In [1]: import numpy as np

In [2]: np.set_printoptions(suppress=True, linewidth=200)

In [3]: def rnd(a):
   ...:     return np.round(a, 2) + 0
   ...: 

In [4]: data = np.load("out18.npy")

In [5]: data
Out[5]: 
array([[1.  , 0.  , 0.  ],
       [0.  , 1.  , 0.  ],
       [0.  , 0.33, 0.67]])

In [6]: vec = np.array([0, 1, 2])

In [7]: rhs = data @ vec

In [8]: beta, lr = np.zeros(3), 1 / np.linalg.norm(data, 2) ** 2

In [9]: for i in range(4):
   ...:     beta -= lr * data.T @ (data @ beta - rhs)
   ...:     if i % 1 == 0: print(i, round(np.linalg.norm(data @ beta - rhs), 2))
   ...: 
0 0.68
1 0.46
2 0.31
3 0.21

In [10]: rnd(np.linalg.cond(data))
Out[10]: np.float64(1.76)

In [11]: O = data.astype(float).copy()

In [12]: for j in range(3):
    ...:     O[:, j] -= O[:, :j] @ (O[:, :j].T @ O[:, j])
    ...:     O[:, j] /= np.linalg.norm(O[:, j])
    ...: 

In [13]: rnd(O)
Out[13]: 
array([[ 1.  ,  0.  ,  0.  ],
       [ 0.  ,  0.95, -0.31],
       [ 0.  ,  0.31,  0.95]])

In [14]: w1 = np.array([[0, -8, 0, 7], [-7, 7, -4, -2], [3, -3, 2, -4]])

In [15]: beta = np.array([-3, 0, 1, 2])

In [16]: hid = np.maximum(data @ w1 + beta, 0)

In [17]: print(rnd((hid > 0).mean(axis=0)))
[0.   0.67 0.67 0.33]

In [18]: np.linalg.matrix_rank(hid)
Out[18]: np.int64(3)

In [19]: rnd(hid)
Out[19]: 
array([[0.  , 0.  , 1.  , 9.  ],
       [0.  , 7.  , 0.  , 0.  ],
       [0.  , 0.3 , 1.02, 0.  ]])

In [20]: Z = np.array([[-2, 1], [-5, 3], [-5, -2], [-2, -4]])

In [21]: rnd(hid @ Z)
Out[21]: 
array([[-23.  , -38.  ],
       [-35.  ,  21.  ],
       [ -6.6 ,  -1.14]])

In [22]: w1 @ Z
Out[22]: 
array([[ 26, -52],
       [  3,  30],
       [  7,   6]])

In [23]: mat = np.array([[-3, 3, 1, -2], [-3, 3, 1, -2], [3, 3, 3, -3]])

In [24]: print(mat)
[[-3  3  1 -2]
 [-3  3  1 -2]
 [ 3  3  3 -3]]

In [25]: U, sig, Vh = np.linalg.svd(mat)

In [26]: V = Vh[:(sig > 1e-8).sum()]

In [27]: rng = np.random.default_rng(203)

In [28]: vec = mat[0] + 3 * mat[1] + rng.integers(2) * np.eye(4)[0]

In [29]: vec
Out[29]: array([-12.,  12.,   4.,  -8.])

In [30]: np.linalg.matrix_rank(np.vstack([mat, vec]))
Out[30]: np.int64(2)

In [31]: rnd(V.T @ V)
Out[31]: 
array([[ 0.93, -0.16,  0.2 , -0.02],
       [-0.16,  0.49,  0.28, -0.39],
       [ 0.2 ,  0.28,  0.25, -0.27],
       [-0.02, -0.39, -0.27,  0.33]])

In [32]: rnd(np.diag(V.T @ V))
Out[32]: array([0.93, 0.49, 0.25, 0.33])

In [33]: rk = np.linalg.matrix_rank(mat)

In [34]: rk
Out[34]: np.int64(2)

In [35]: null = np.linalg.svd(mat)[2][rk:].T

In [36]: np.allclose(mat @ null, 0)
Out[36]: True

In [37]: [int(np.linalg.matrix_rank(np.delete(mat, i, axis=0))) for i in range(3)]
Out[37]: [2, 2, 1]

In [38]: print(rnd(mat @ null))
[[0. 0.]
 [0. 0.]
 [0. 0.]]

In [39]: [int(np.linalg.matrix_rank(mat[:, :j + 1])) for j in range(4)]
Out[39]: [1, 2, 2, 2]

In [40]: U, sig, Vh = np.linalg.svd(mat)

In [41]: np.argmax(sig[:-1] / (sig[1:] + 1e-6)) + 1
Out[41]: np.int64(2)

In [42]: rnd(sig)
Out[42]: array([7.39, 5.23, 0.  ])

In [43]: out = U[:, :2] @ np.diag(sig[:2]) @ Vh[:2]

In [44]: rnd(np.abs(mat - out).max())
Out[44]: np.float64(0.0)

In [45]: rnd(out)
Out[45]: 
array([[-3.,  3.,  1., -2.],
       [-3.,  3.,  1., -2.],
       [ 3.,  3.,  3., -3.]])
